% python3 -q
>>> import numpy as np
>>> import numpy.linalg as la
>>> np.set_printoptions(precision=2, suppress=True, linewidth=100)
>>> m1 = np.load("block18.npy")
>>> m1
array([[0., 0.],
       [0., 4.]])
>>> W = np.array([[3, 0], [0, 2]])
>>> beta = np.array([-1, -3])
>>> act = np.maximum(m1 @ W + beta, 0)
>>> print((act > 0).astype(int))
[[0 0]
 [0 1]]
>>> act
array([[0., 0.],
       [0., 5.]])
>>> C = np.array([[-3, 0], [-1, -1]])
>>> W @ C
array([[-9,  0],
       [-2, -2]])
>>> def softmax(z):
...     e = np.exp(z - z.max(axis=-1, keepdims=True))
...     return e / e.sum(axis=-1, keepdims=True)
... 
>>> softmax(10 * m1[0])
array([0.5, 0.5])
>>> softmax(m1[0] + -3)
array([0.5, 0.5])
>>> print(softmax(m1).sum(axis=1))
[1. 1.]
>>> S = m1 @ m1.T / np.sqrt(2)
>>> print(softmax(S)[0] @ m1)
[0. 2.]
>>> softmax(S).round(6).argmax(axis=1)
array([0, 1])
>>> print(np.round(softmax(S), 2) + 0)
[[0.5 0.5]
 [0.  1. ]]
>>> np.round(softmax(S + np.triu(np.full(S.shape, -np.inf), 1)), 2) + 0
array([[1., 0.],
       [0., 1.]])
>>> left, sigma, VT = la.svd(m1)
>>> V = VT[:(sigma > 1e-8).sum()]
>>> rng = np.random.default_rng(506601)
>>> x0 = m1[0] + 5 * m1[1] + rng.integers(2) * np.eye(2)[0]
>>> x0
array([ 1., 20.])
>>> np.round(la.norm(x0 - V.T @ V @ x0), 2)
np.float64(1.0)
>>> print(la.matrix_rank(m1, rtol=0.1))
1
>>> np.argsort(-la.norm(m1, axis=0).round(6), kind="stable")[:3]
array([1, 0])
>>> A = np.load("w.npy")
>>> A
array([[0, 0, 0, 1, 1],
       [0, 0, 1, 1, 0],
       [0, 1, 0, 1, 1],
       [1, 1, 1, 0, 1],
       [1, 0, 1, 1, 0]])
>>> W = np.array([[5, -5, 4], [0, 0, -6], [1, 9, 3], [-4, 8, 0], [9, -9, -6]])
>>> beta = np.array([8, -1, -6])
>>> act = np.maximum(A @ W + beta, 0)
>>> (act > 0).mean(axis=0)
array([1. , 0.4, 0.2])
>>> print((act > 0).astype(int))
[[1 0 0]
 [1 1 0]
 [1 0 0]
 [1 0 0]
 [1 1 1]]
>>> C = np.array([[-1, 2], [-3, 1], [0, 2]])
>>> (act @ C).round(6).argmax(axis=1)
array([1, 1, 1, 1, 1])
>>> vals, V = la.eigh(A)
>>> x0 = np.array([6, 5, 0, 1, 8])
>>> V * np.abs(vals) @ V.T
array([[1.17, 0.27, 0.69, 0.15, 0.24],
       [0.27, 1.17, 0.24, 0.15, 0.69],
       [0.69, 0.24, 1.47, 0.54, 0.13],
       [0.15, 0.15, 0.54, 1.83, 0.54],
       [0.24, 0.69, 0.13, 0.54, 1.47]])
>>> np.round(x0 @ A @ x0 / (x0 @ x0), 2), round(float(vals[0]), 2), round(vals[-1], 2)
(np.float64(1.06), -1.62, np.float64(2.94))
>>> np.round(la.eigvalsh(A[1:, 1:]), 2) + 0
array([-1.56, -1.  ,  0.  ,  2.56])
>>> (np.sign(V[:, -1].round(6)) == np.sign(V[0, -1].round(6))).astype(int)
array([1, 1, 1, 1, 1])
>>> np.abs(A).sum(axis=1).max(), round(float(np.abs(vals).max()), 2)
(np.int64(4), 2.94)
>>> vals, V = la.eig(A)
>>> print(np.sort(la.eigvals(A @ A)))
[0.21 0.38 2.17 2.62 8.62]
>>> E = np.load("a.npy")
>>> print(E)
[[ 1  1 -1 -1 -1 -1  1  1]
 [ 1  1  1  1  1  1  1  1]
 [ 1 -1  1 -1 -1  1 -1  1]]
>>> out = E + rng.integers(-2, 3, (3, 1)) @ rng.integers(-2, 3, (1, 8))
>>> out
array([[-3, -1,  3, -1, -5, -3,  1,  5],
       [-1,  0,  3,  1, -1,  0,  1,  3],
       [ 1, -1,  1, -1, -1,  1, -1,  1]])
>>> np.round(la.svd(out - E, compute_uv=False), 2) + 0
array([9.49, 0.  , 0.  ])
>>> la.matrix_rank(out - E, tol=1e-8)
np.int64(1)
>>> round(float(la.norm(E[2], 1)), 2), round(float(la.norm(E[2], np.inf)), 2)
(8.0, 1.0)
>>> la.norm(E, axis=0)
array([1.73, 1.73, 1.73, 1.73, 1.73, 1.73, 1.73, 1.73])
>>> out = E[0, 0] * E[1:] - np.outer(E[1:, 0], E[0])
>>> out
array([[ 0,  0,  2,  2,  2,  2,  0,  0],
       [ 0, -2,  2,  0,  0,  2, -2,  0]])
>>> print(np.flatnonzero(~out.round(6).any(axis=1)))
[]
>>> la.matrix_rank(out), la.matrix_rank(E)
(np.int64(2), np.int64(3))
>>> x0 = np.array([1, 1, 0, 0, 0, 2, 1, 1])
>>> h = np.maximum(out @ x0, 0)
>>> np.flatnonzero(h > 1e-9)
array([0])
>>> out.T @ h
array([0, 0, 8, 8, 8, 8, 0, 0])
>>> h
array([4, 0])
>>> arr = np.load("out5.npy")
>>> arr
array([[ 0.87, -0.63,  0.47,  2.76],
       [ 2.3 ,  0.87, -0.35,  1.68],
       [-0.2 ,  2.17, -2.05, -0.24],
       [-1.99, -0.97,  0.1 , -2.02],
       [ 2.22, -2.  , -0.17, -0.24],
       [-2.31, -1.33,  0.81, -1.11],
       [-1.05,  1.98, -0.98,  1.73],
       [-2.08,  1.71, -1.14,  0.66],
       [-2.08,  0.69, -1.86, -0.86],
       [ 0.38, -1.14, -1.7 ,  2.16],
       [-1.68, -0.07, -0.59,  2.41],
       [-1.93, -0.32, -2.18, -0.64],
       [ 1.99, -1.3 ,  0.19, -1.82],
       [ 0.94, -0.85, -0.94,  2.55],
       [ 1.31,  0.62, -1.59,  2.09],
       [-2.38, -0.66,  1.28, -1.13],
       [ 1.37,  0.44, -2.16,  1.51]])
>>> C = arr[[5, 2]].astype(float)
>>> for _ in range(4):
...     lab = la.norm(arr[:, None] - C, axis=-1).argmin(axis=1)
...     C = np.array([arr[lab == j].mean(axis=0) for j in range(2)])
... 
>>> lab
array([1, 1, 1, 0, 0, 0, 1, 1, 0, 1, 1, 0, 0, 1, 1, 0, 1])
>>> np.bincount(lab)
array([ 7, 10])
>>> C[1] - C[0]
array([ 1.14,  1.35, -0.84,  2.85])
>>> x0 = np.array([2, 2, -1, 1])
>>> y = arr @ x0
>>> beta, lr = np.zeros(4), 1 / la.norm(arr, 2) ** 2
>>> for i in range(60):
...     beta -= lr * arr.T @ (arr @ beta - y)
...     if i % 10 == 0: print(i, round(la.norm(arr @ beta - y), 2))
... 
0 6.16
10 0.26
20 0.02
30 0.0
40 0.0
50 0.0
>>> beta
array([ 2.,  2., -1.,  1.])
>>> round(la.cond(arr), 2)
np.float64(2.12)
>>> P = arr @ la.solve(arr.T @ arr, arr.T)
>>> P @ arr[:, 0]
array([ 0.87,  2.3 , -0.2 , -1.99,  2.22, -2.31, -1.05, -2.08, -2.08,  0.38, -1.68, -1.93,  1.99,
        0.94,  1.31, -2.38,  1.37])
>>> round(np.trace(P), 2)
np.float64(4.0)
>>> np.diag(P)
array([0.25, 0.17, 0.31, 0.18, 0.28, 0.21, 0.21, 0.19, 0.24, 0.31, 0.28, 0.35, 0.26, 0.22, 0.14,
       0.19, 0.2 ])
>>> la.matrix_rank(np.eye(17) - P)
np.int64(13)
>>> mat = np.load("mat.npy")
>>> mat
array([[-0.63,  0.7 ,  0.23, -0.23],
       [ 0.7 ,  0.7 , -0.1 ,  0.1 ],
       [ 0.23, -0.1 ,  0.97,  0.03],
       [-0.23,  0.1 ,  0.03,  0.97]])
>>> # equal to its transpose
>>> f = np.array([0, 1, 5, 1])
>>> out = mat + np.outer(f, np.eye(4)[1])
>>> print(la.matrix_rank(la.inv(out) - la.inv(mat), tol=1e-8))
1
>>> la.matrix_rank(out - mat)
np.int64(1)
>>> x0 = np.array([-2, 0, 2, -1, 1])
>>> y = A @ x0
>>> print(y)
[ 0  1  0  1 -1]
>>> print(la.solve(A, A[:, 4]))
[0. 0. 0. 0. 1.]
>>> la.solve(A.T, A[2])
array([0., 0., 1., 0., 0.])
>>> la.solve(A, y + A[:, 0])
array([-1.,  0.,  2., -1.,  1.])
>>> left, sigma, VT = la.svd(mat, full_matrices=False)
>>> np.allclose(left * sigma @ VT, mat)
True
>>> np.cumsum(sigma ** 2) / np.sum(sigma ** 2)
array([0.25, 0.5 , 0.75, 1.  ])
>>> np.round(VT @ VT.T, 2) + 0
array([[1., 0., 0., 0.],
       [0., 1., 0., 0.],
       [0., 0., 1., 0.],
       [0., 0., 0., 1.]])
>>> sigma
array([1., 1., 1., 1.])
>>> print((sigma > 1e-8).sum())
4
>>> lab = rng.permutation(4)
>>> lab
array([0, 2, 3, 1])
>>> out = mat[lab][:, lab]
>>> out
array([[-0.63,  0.23, -0.23,  0.7 ],
       [ 0.23,  0.97,  0.03, -0.1 ],
       [-0.23,  0.03,  0.97,  0.1 ],
       [ 0.7 , -0.1 ,  0.1 ,  0.7 ]])
>>> print(np.diag(out))
[-0.63  0.97  0.97  0.7 ]
>>> data = np.array([[2, -1, -3], [3, 1, -1], [0, 0, -2], [-1, 0, 2], [3, -2, 2]]) * (rng.random((5, 3)) < 0.3)
>>> data
array([[ 0,  0,  0],
       [ 3,  0,  0],
       [ 0,  0, -2],
       [ 0,  0,  0],
       [ 0,  0,  2]])
>>> # row 3 repeats row 0
>>> print(la.norm(data, axis=0))
[3.   0.   2.83]
>>> print(data[:, 2] @ data[:, 0])
0
>>> la.svd(data, compute_uv=False)
array([3.  , 2.83, 0.  ])
>>> x0 = np.array([0, -2, -2])
>>> h = np.maximum(data @ x0, 0)
>>> np.flatnonzero(h > 1e-9)
array([2])
>>> h
array([0, 0, 4, 0, 0])
>>> print(data * (h > 1e-9)[:, None])
[[ 0  0  0]
 [ 0  0  0]
 [ 0  0 -2]
 [ 0  0  0]
 [ 0  0  0]]
>>> np.tanh(data @ x0)
array([ 0.,  0.,  1.,  0., -1.])
>>> left, sigma, VT = la.svd(data)
>>> np.argmax(sigma[:-1] / (sigma[1:] + 1e-6)) + 1
np.int64(2)
>>> out = left[:, :2] @ np.diag(sigma[:2]) @ VT[:2]
>>> la.matrix_rank(data, rtol=0.05)
np.int64(2)
>>> round(float(np.abs(data - out).max()), 2)
0.0
>>> out
array([[ 0.,  0.,  0.],
       [ 3.,  0.,  0.],
       [ 0.,  0., -2.],
       [ 0.,  0.,  0.],
       [ 0.,  0.,  2.]])
>>> round(float(np.trace(la.pinv(data) @ data)), 2)
2.0
>>> np.allclose(data[:-1].T @ la.lstsq(data[:-1].T, data[-1])[0], data[-1])
True
>>> la.lstsq(data[:-1].T, data[-1])[2]
np.int32(2)
>>> np.unique(data.round(6), axis=0).shape
(4, 3)
>>> F = np.array([[1, 1, 3], [2, 2, 0], [-3, -3, 3]])
>>> # columns 0 and 1 are equal
>>> np.abs(np.diag(la.qr(F)[1])) > 1e-9
array([ True, False,  True])
>>> np.unique(F.round(6), axis=0).shape
(3, 3)
>>> np.round(F @ la.pinv(F) @ F, 2) + 0
array([[ 1.,  1.,  3.],
       [ 2.,  2.,  0.],
       [-3., -3.,  3.]])
>>> M = np.load("run17.npy")
>>> M
array([[-6, -2,  0],
       [ 0,  0,  0],
       [ 1,  5,  4],
       [ 3,  1,  0]])
>>> # rows and columns are dependent
>>> print(np.abs(np.diag(la.qr(M)[1])) > 1e-9)
[ True  True False]
